% ipython --no-banner

In [1]: import numpy as np

In [2]: import numpy.linalg as la

In [3]: np.set_printoptions(precision=2, suppress=True, linewidth=200, floatmode="fixed")

In [4]: rd = lambda a: np.round(a, 2) + 0

In [5]: J = np.load("mat.npy")

In [6]: J
Out[6]: 
array([[ 0,  0,  0,  0,  0,  0,  0,  0,  0,  0, -1,  0,  0],
       [ 0,  0,  0,  0,  3,  0,  0,  0,  0,  0,  0,  0,  0],
       [ 0,  0,  0,  0,  0, -3,  0,  0,  0,  0,  0,  0,  0],
       [ 0,  0,  0,  0,  0,  0,  0,  0,  0,  3,  0,  0,  0],
       [ 0,  0,  0,  0,  0,  0,  0,  0,  0,  0,  0, -3,  0],
       [ 1,  0,  0,  0,  0,  0,  0,  0,  0,  0,  0,  0,  0],
       [ 0,  3,  0,  0,  0,  0,  0,  0,  0,  0,  0,  0,  0],
       [ 0,  0,  0,  0,  0,  0, -3,  0,  0,  0,  0,  0,  0],
       [ 0,  0,  0,  0,  0,  0,  0,  5,  0,  0,  0,  0,  0],
       [ 0,  0, -1,  0,  0,  0,  0,  0,  0,  0,  0,  0,  0],
       [ 0,  0,  0,  0,  0,  0,  0,  0, -4,  0,  0,  0,  0],
       [ 0,  0,  0,  0,  0,  0,  0,  0,  0,  0,  0,  0,  5],
       [ 0,  0,  0, -5,  0,  0,  0,  0,  0,  0,  0,  0,  0]])

In [7]: vec = np.array([4, 3, 5, 1, 4, 2, 0, 1, 2, 5, 2, 5, 1])

In [8]: y = J @ vec

In [9]: y
Out[9]: array([ -2,  12,  -6,  15, -15,   4,   9,   0,   5,  -5,  -8,   5,  -5])

In [10]: rd(la.solve(J, y))
Out[10]: array([4.00, 3.00, 5.00, 1.00, 4.00, 2.00, 0.00, 1.00, 2.00, 5.00, 2.00, 5.00, 1.00])

In [11]: rd(la.solve(J, 4 * y))
Out[11]: array([16.00, 12.00, 20.00,  4.00, 16.00,  8.00,  0.00,  4.00,  8.00, 20.00,  8.00, 20.00,  4.00])

In [12]: rd(la.norm(J[6], 1)), rd(la.norm(J[6], np.inf))
Out[12]: (np.float64(3.0), np.float64(3.0))

In [13]: rd(la.norm(J, "nuc"))
Out[13]: np.float64(40.0)

In [14]: rd(la.norm(J, axis=0))
Out[14]: array([1.00, 3.00, 1.00, 5.00, 3.00, 3.00, 3.00, 5.00, 4.00, 3.00, 1.00, 3.00, 5.00])

In [15]: la.norm(J, axis=1).argmax()
Out[15]: np.int64(8)

In [16]: rd(la.norm(J, axis=1))
Out[16]: array([1.00, 3.00, 3.00, 3.00, 3.00, 1.00, 3.00, 3.00, 5.00, 1.00, 4.00, 5.00, 5.00])

In [17]: E = np.diag(10 * np.array([-3, 3, -4, -9, 6, -5])) + np.array([[3, 7, 3, 3, 0, 7],
    ...:     [0, 8, 4, 6, 7, 8],
    ...:     [6, 7, 0, 1, 6, 3],
    ...:     [9, 7, 8, 9, 4, 1],
    ...:     [8, 2, 5, 1, 4, 2],
    ...:     [9, 6, 2, 5, 6, 5]])

In [18]: E
Out[18]: 
array([[-27,   7,   3,   3,   0,   7],
       [  0,  38,   4,   6,   7,   8],
       [  6,   7, -40,   1,   6,   3],
       [  9,   7,   8, -81,   4,   1],
       [  8,   2,   5,   1,  64,   2],
       [  9,   6,   2,   5,   6, -45]])

In [19]: E.reshape(-1, 2)
Out[19]: 
array([[-27,   7],
       [  3,   3],
       [  0,   7],
       [  0,  38],
       [  4,   6],
       [  7,   8],
       [  6,   7],
       [-40,   1],
       [  6,   3],
       [  9,   7],
       [  8, -81],
       [  4,   1],
       [  8,   2],
       [  5,   1],
       [ 64,   2],
       [  9,   6],
       [  2,   5],
       [  6, -45]])

In [20]: blk = E.reshape(6, 2, -1)

In [21]: blk.shape
Out[21]: (6, 2, 3)

In [22]: u = np.array([-3, -5, -2, -3, -1, 4])

In [23]: Y = E + np.outer(u, np.eye(6)[1])

In [24]: la.matrix_rank(la.inv(Y) - la.inv(E), tol=1e-8)
Out[24]: np.int64(1)

In [25]: la.matrix_rank(Y - E)
Out[25]: np.int64(1)

In [26]: np.trace(E)
Out[26]: np.int64(-91)

In [27]: (E - E.T) / 2
Out[27]: 
array([[ 0.00,  3.50, -1.50, -3.00, -4.00, -1.00],
       [-3.50,  0.00, -1.50, -0.50,  2.50,  1.00],
       [ 1.50,  1.50,  0.00, -3.50,  0.50,  0.50],
       [ 3.00,  0.50,  3.50,  0.00,  1.50, -2.00],
       [ 4.00, -2.50, -0.50, -1.50,  0.00, -2.00],
       [ 1.00, -1.00, -0.50,  2.00,  2.00,  0.00]])

In [28]: np.allclose(E, E.T)
Out[28]: False

In [29]: (E + E.T) / 2
Out[29]: 
array([[-27.00,   3.50,   4.50,   6.00,   4.00,   8.00],
       [  3.50,  38.00,   5.50,   6.50,   4.50,   7.00],
       [  4.50,   5.50, -40.00,   4.50,   5.50,   2.50],
       [  6.00,   6.50,   4.50, -81.00,   2.50,   3.00],
       [  4.00,   4.50,   5.50,   2.50,  64.00,   4.00],
       [  8.00,   7.00,   2.50,   3.00,   4.00, -45.00]])

In [30]: rd(np.abs(la.eigvals(E)).max())
Out[30]: np.float64(81.75)

In [31]: la.matrix_power(E, 3)
Out[31]: 
array([[ -28561,    6950,    6336,   21047,    4469,   26360],
       [   -615,   61994,    5628,   27622,   62446,   16816],
       [  18790,   11360,  -67827,    3861,   23331,   10234],
       [  78823,   27947,   85720, -542795,   22456,   -4606],
       [  26141,   24857,   17059,    5139,  270058,    8151],
       [  30271,    8389,    1445,   55076,   23030, -100630]])

In [32]: feats = np.loadtxt("sample2.csv", delimiter=",")

In [33]: feats
Out[33]: 
array([[20.00,  9.00,  0.00,  2.00,  7.00,  0.00,  3.00,  3.00,  7.00,  5.00,  4.00],
       [ 5.00, 83.00,  7.00,  4.00,  7.00,  8.00,  3.00,  9.00,  4.00,  0.00,  6.00],
       [ 9.00,  9.00, 88.00,  2.00,  6.00,  4.00,  0.00,  0.00,  1.00,  6.00,  6.00],
       [ 3.00,  8.00,  3.00, 19.00,  5.00,  3.00,  8.00,  8.00,  2.00,  5.00,  8.00],
       [ 0.00,  3.00,  8.00,  4.00, 71.00,  5.00,  0.00,  9.00,  3.00,  5.00,  1.00],
       [ 1.00,  4.00,  9.00,  1.00,  8.00, 47.00,  2.00,  2.00,  5.00,  6.00,  3.00],
       [ 0.00,  9.00,  7.00,  0.00,  5.00,  8.00,  1.00,  8.00,  7.00,  7.00,  1.00],
       [ 8.00,  3.00,  3.00,  4.00,  1.00,  5.00,  3.00, 22.00,  1.00,  1.00,  2.00],
       [ 1.00,  0.00,  3.00,  7.00,  0.00,  1.00,  9.00,  8.00, 10.00,  9.00,  7.00],
       [ 0.00,  6.00,  4.00,  2.00,  2.00,  3.00,  0.00,  6.00,  3.00, 74.00,  2.00],
       [ 0.00,  9.00,  9.00,  3.00,  1.00,  5.00,  8.00,  2.00,  7.00,  2.00, 45.00]])

In [34]: vec = np.array([-2, 3, 3, -1, -2, 1, 1, 2, 2, -3, 0])

In [35]: y = feats @ vec

In [36]: c, lr = np.zeros(11), 1 / la.norm(feats, 2) ** 2

In [37]: for i in range(6):
    ...:     c -= lr * feats.T @ (feats @ c - y)
    ...:     if i % 2 == 0: print(i, round(la.norm(feats @ c - y), 2))
    ...: 
0 199.06
2 82.94
4 58.82

In [38]: rd(la.cond(feats))
Out[38]: np.float64(53.0)

In [39]: vec = np.array([0, -2, 2, -2, -1, 1, -1, 1, 0, -1, -2])

In [40]: y = feats @ vec

In [41]: y
Out[41]: array([ -42.00, -165.00,  134.00,  -71.00,  -62.00,   35.00,   -3.00,   10.00,  -31.00,  -79.00, -100.00])

In [42]: rd(la.solve(feats, y))
Out[42]: array([ 0.00, -2.00,  2.00, -2.00, -1.00,  1.00, -1.00,  1.00,  0.00, -1.00, -2.00])

In [43]: rd(la.solve(feats.T, feats[9]))
Out[43]: array([0.00, 0.00, 0.00, 0.00, 0.00, 0.00, 0.00, 0.00, 0.00, 1.00, 0.00])

In [44]: rd(la.solve(feats, y + feats[:, 0]))
Out[44]: array([ 1.00, -2.00,  2.00, -2.00, -1.00,  1.00, -1.00,  1.00,  0.00, -1.00, -2.00])
